$ ipython --no-banner

In [1]: import numpy as np

In [2]: np.set_printoptions(suppress=True, linewidth=200)

In [3]: rnd = lambda a: np.round(a, 2) + 0

In [4]: K = np.load("mat.npy")

In [5]: rnd(K)
Out[5]: 
array([[-8.8 ,  2.43,  4.07],
       [ 1.87, -6.99, -6.9 ],
       [-8.31,  3.11,  4.61],
       [-1.16,  7.15,  6.9 ],
       [-6.66, -6.09, -4.3 ],
       [-0.27, -7.34, -6.78],
       [-9.4 ,  1.3 ,  3.15],
       [ 0.83,  7.38,  6.7 ],
       [ 1.47, -7.09, -6.9 ],
       [ 9.31,  3.42,  1.28],
       [-7.89, -5.22, -3.24],
       [ 9.04, -2.04, -3.76]])

In [6]: Xs = K - K.mean(axis=0)

In [7]: V = np.linalg.svd(Xs)[2][:2]

In [8]: other = Xs - Xs @ V.T @ V

In [9]: np.linalg.norm(other, axis=1).round(6).argmax()
Out[9]: np.int64(0)

In [10]: rnd(np.linalg.norm(other) / np.linalg.norm(Xs))
Out[10]: np.float64(0.0)

In [11]: rnd(np.diag(V.T @ V))
Out[11]: array([0.98, 0.55, 0.48])

In [12]: rnd((Xs @ V.T).std(axis=0))
Out[12]: array([7.58, 6.23])

In [13]: rnd(np.cov(Xs @ V.T, rowvar=False))
Out[13]: 
array([[62.71,  0.  ],
       [ 0.  , 42.4 ]])

In [14]: E = np.array([[2, 0, 0, 0], [0, -2, 0, 0], [0, 0, -4, 4], [0, 0, 1, -4]])

In [15]: E
Out[15]: 
array([[ 2,  0,  0,  0],
       [ 0, -2,  0,  0],
       [ 0,  0, -4,  4],
       [ 0,  0,  1, -4]])

In [16]: other = np.linalg.inv(E)

In [17]: (np.abs(other) > 1e-9).astype(int)
Out[17]: 
array([[1, 0, 0, 0],
       [0, 1, 0, 0],
       [0, 0, 1, 1],
       [0, 0, 1, 1]])

In [18]: rnd(other)
Out[18]: 
array([[ 0.5 ,  0.  ,  0.  ,  0.  ],
       [ 0.  , -0.5 ,  0.  ,  0.  ],
       [ 0.  ,  0.  , -0.33, -0.33],
       [ 0.  ,  0.  , -0.08, -0.33]])

In [19]: E @ other
Out[19]: 
array([[1., 0., 0., 0.],
       [0., 1., 0., 0.],
       [0., 0., 1., 0.],
       [0., 0., 0., 1.]])

In [20]: rnd(np.linalg.det(E) * other)
Out[20]: 
array([[-24.,   0.,   0.,   0.],
       [  0.,  24.,   0.,   0.],
       [  0.,   0.,  16.,  16.],
       [  0.,   0.,   4.,  16.]])

In [21]: rnd(np.linalg.slogdet(E)[0])
Out[21]: np.float64(-1.0)

In [22]: np.allclose(other, E.T)
Out[22]: False

In [23]: rnd(np.linalg.inv(other))
Out[23]: 
array([[ 2.,  0.,  0.,  0.],
       [ 0., -2.,  0.,  0.],
       [ 0.,  0., -4.,  4.],
       [ 0.,  0.,  1., -4.]])

In [24]: rng = np.random.default_rng(6801)

In [25]: lab = rng.permutation(4)

In [26]: lab
Out[26]: array([3, 2, 1, 0])

In [27]: other = E[lab][:, lab]

In [28]: np.trace(other)
Out[28]: np.int64(-8)

In [29]: other
Out[29]: 
array([[-4,  1,  0,  0],
       [ 4, -4,  0,  0],
       [ 0,  0, -2,  0],
       [ 0,  0,  0,  2]])

In [30]: np.diag(other)
Out[30]: array([-4, -4, -2,  2])

In [31]: rnd(np.sort(np.abs(np.linalg.eigvals(other))))
Out[31]: array([2., 2., 2., 6.])

In [32]: np.allclose(other, E)
Out[32]: False
